$ python3 -q
>>> import numpy as np
>>> np.set_printoptions(precision=2, suppress=True, linewidth=100, legacy="1.25")
>>> X = np.load("layer3.npy")
>>> X
array([[ 5, -5,  2, -2],
       [ 0,  0,  4, -3],
       [ 0,  0, -5,  5],
       [ 0,  0,  0, -3]])
>>> # triangular, det is the product of the diagonal
>>> x = np.array([-1, -3, 1, 2])
>>> np.einsum("ij,j->i", X, x)
array([ 8, -2,  5, -6])
>>> A2 = np.array([[0, 1, 2], [1, 2, -2], [-2, -2, 0], [-2, 1, 2]])
>>> X @ A2
array([[ -5, -11,  16],
       [ -2, -11,  -6],
       [  0,  15,  10],
       [  6,  -3,  -6]])
>>> np.einsum("ij,ij->i", X, X)
array([58, 25, 50,  9])
>>> np.einsum("ij->j", X)
array([ 5, -5,  1, -3])
>>> np.linalg.matrix_rank(X @ A2)
3
>>> left, sigma, Vt = np.linalg.svd(X)
>>> evecs = Vt[:(sigma > 1e-8).sum()]
>>> rng = np.random.default_rng(4)
>>> x = X[1] + 3 * X[2] + rng.integers(2) * np.eye(4)[1]
>>> x
array([  0.,   1., -11.,  12.])
>>> np.linalg.matrix_rank(np.vstack([X, x]))
4
>>> np.allclose(evecs.T @ evecs @ x, x)
False
>>> np.round(evecs.T @ evecs, 2) + 0
array([[ 0.5, -0.5,  0. ,  0. ],
       [-0.5,  0.5,  0. ,  0. ],
       [ 0. ,  0. ,  1. ,  0. ],
       [ 0. ,  0. ,  0. ,  1. ]])
>>> proj = np.triu(np.array([[-1, -9, 5, -8], [-7, 6, -7, -5], [4, 7, 5, 7], [-7, 5, 5, -1]]), 1) + np.eye(4)
>>> A2 = proj @ X @ np.linalg.inv(proj)
>>> A2
array([[    5.,    40.,   196., -1058.],
       [    0.,     0.,    39.,  -296.],
       [    0.,     0.,    -5.,    19.],
       [    0.,     0.,     0.,    -3.]])
>>> proj @ X - X @ proj
array([[   0.,   45., -121.,   77.],
       [   0.,    0.,   35.,  -48.],
       [   0.,    0.,    0.,   14.],
       [   0.,    0.,    0.,    0.]])
>>> rank = np.linalg.matrix_rank(X)
>>> rank
3
>>> ns = np.linalg.svd(X)[2][rank:].T
>>> np.round(ns @ ns.T, 2) + 0
array([[0.5, 0.5, 0. , 0. ],
       [0.5, 0.5, 0. , 0. ],
       [0. , 0. , 0. , 0. ],
       [0. , 0. , 0. , 0. ]])
>>> np.allclose(X @ ns, 0)
True
>>> ns.shape
(4, 1)
>>> [int(np.linalg.matrix_rank(X[:i])) for i in range(1, len(X) + 1)]
[1, 2, 3, 3]
>>> np.round(ns[:, 0] / ns[np.abs(ns[:, 0]).round(6).argmax(), 0], 2) + 0
array([1., 1., 0., 0.])
>>> [int(np.linalg.matrix_rank(X[:, :j + 1])) for j in range(4)]
[1, 1, 2, 3]
>>> K = np.load("data.npy")
>>> K
array([[2., 1., 0.],
       [0., 2., 1.],
       [0., 0., 2.]])
>>> A2 = K + rng.integers(-2, 3, (3, 2)) @ rng.integers(-2, 3, (2, 3))
>>> A2
array([[-4., -1.,  4.],
       [-2.,  0.,  3.],
       [-6., -2.,  6.]])
>>> np.linalg.matrix_rank(A2 - K, tol=1e-8)
2
>>> np.abs(A2 - K).sum(axis=1)
array([12.,  6., 12.])
>>> x = np.array([-2, 1, 1])
>>> rhs = A2 @ x
>>> rhs
array([11.,  7., 16.])
>>> np.linalg.solve(A2.T, A2[0])
array([ 1.,  0., -0.])
>>> np.linalg.solve(A2, A2[:, 2])
array([-0.,  0.,  1.])
>>> idx = rng.permutation(3)
>>> A2 = K[:, idx] * rng.choice([-1, 1], 3)
>>> A2
array([[-1.,  2.,  0.],
       [-2.,  0.,  1.],
       [-0.,  0.,  2.]])
>>> left, _, Vt = np.linalg.svd(K.T @ A2)
>>> idx
array([1, 0, 2])
>>> x = np.array([1, 1, -3])
>>> rhs = K @ x
>>> rhs
array([ 3., -1., -6.])
>>> np.linalg.solve(K, -3 * rhs)
array([-3., -3.,  9.])
>>> np.linalg.solve(K.T, K[0])
array([1., 0., 0.])
>>> np.linalg.solve(K, rhs)
array([ 1.,  1., -3.])
>>> u = np.array([-2, -3, 3])
>>> A2 = K + np.outer(u, np.eye(3)[1])
>>> round(np.linalg.det(A2) / np.linalg.det(K), 2), np.round(1 + np.linalg.solve(K, u)[1], 2)
(-1.25, -1.25)
>>> mat = np.loadtxt("mat.csv", delimiter=",")
>>> mat
array([[ 0.,  8., -1., -1.,  8.],
       [-8.,  0.,  6.,  7.,  1.],
       [ 1., -6.,  0., -8.,  2.],
       [ 1., -7.,  8.,  0.,  6.],
       [-8., -1., -2., -6.,  0.]])
>>> proj = np.triu(np.array([[1, 1, 3, -1, -3],
...     [-1, -2, -2, -1, 3],
...     [3, 0, 2, -1, 1],
...     [1, 2, -2, 3, -3],
...     [1, -1, 1, -2, -2]]), 1) + np.eye(5)
>>> A2 = proj @ mat @ np.linalg.inv(proj)
>>> A2
array([[  18.,  -18.,  -87.,  -87.,  -57.],
       [ -35.,   51.,  199.,  220.,  194.],
       [  -8.,    8.,   30.,   16.,  -34.],
       [  25.,  -29., -119., -105.,  -28.],
       [  -8.,    7.,   36.,   29.,    6.]])
>>> proj @ mat - mat @ proj
array([[ 18.,  -8.,  20.,   8., -25.],
       [-27.,  24.,  10.,  -4., -19.],
       [ -9.,   5., -25., -11.,  -9.],
       [ 24.,   2., -11.,  20.,  16.],
       [  0.,   8.,  22., -11., -37.]])
>>> np.linalg.matrix_rank(A2)
4
>>> np.trace(A2), np.trace(mat)
(0.0, 0.0)
>>> W0 = np.array([[2, -2, -5, 1], [1, 2, -2, -5], [-5, 1, 2, -2], [-2, -5, 1, 2]])
>>> A2 = W0 + rng.integers(-2, 3, (4, 3)) @ rng.integers(-2, 3, (3, 4))
>>> A2
array([[ 0, -2, -5, -2],
       [ 5, -4,  0,  3],
       [-1, -3,  6,  0],
       [ 0,  0,  0,  2]])
>>> np.abs(A2 - W0).sum(axis=1)
array([ 5, 20, 14,  8])
>>> np.linalg.matrix_rank(A2 - W0, tol=1e-8)
3
